In [1]: import numpy as np

In [2]: np.set_printoptions(suppress=True, linewidth=120)

In [3]: rnd = lambda a: np.round(a, 3) + 0

In [4]: rng = np.random.default_rng(3288)

In [5]: data = (rng.random((7, 7)) < 0.3) + np.eye(7)

In [6]: data /= data.sum(axis=1, keepdims=True)

In [7]: rnd(data)
Out[7]: 
array([[0.667, 0.   , 0.   , 0.   , 0.   , 0.333, 0.   ],
       [0.   , 0.5  , 0.5  , 0.   , 0.   , 0.   , 0.   ],
       [0.   , 0.   , 1.   , 0.   , 0.   , 0.   , 0.   ],
       [0.   , 0.   , 0.25 , 0.25 , 0.25 , 0.25 , 0.   ],
       [0.   , 0.25 , 0.25 , 0.   , 0.5  , 0.   , 0.   ],
       [0.   , 0.2  , 0.   , 0.2  , 0.   , 0.4  , 0.2  ],
       [0.2  , 0.2  , 0.   , 0.   , 0.   , 0.2  , 0.4  ]])

In [8]: B = np.linalg.inv(data)

In [9]: rnd(np.linalg.slogdet(data)[0])
Out[9]: np.float64(1.0)

In [10]: rnd(np.linalg.det(data) * np.linalg.det(B))
Out[10]: np.float64(1.0)

In [11]: rnd(np.linalg.det(data) * B)
Out[11]: 
array([[ 0.003,  0.003, -0.003,  0.007, -0.003, -0.008,  0.004],
       [ 0.   ,  0.005, -0.003,  0.   ,  0.   ,  0.   ,  0.   ],
       [ 0.   ,  0.   ,  0.003,  0.   ,  0.   ,  0.   ,  0.   ],
       [-0.003,  0.009, -0.008,  0.023, -0.012, -0.017,  0.008],
       [ 0.   , -0.003,  0.   ,  0.   ,  0.005,  0.   ,  0.   ],
       [ 0.003, -0.007,  0.005, -0.013,  0.007,  0.017, -0.008],
       [-0.003, -0.001,  0.   ,  0.003, -0.002, -0.004,  0.008]])

In [12]: np.allclose(B, data.T)
Out[12]: False

In [13]: rnd(np.linalg.cond(data))
Out[13]: np.float64(22.11)
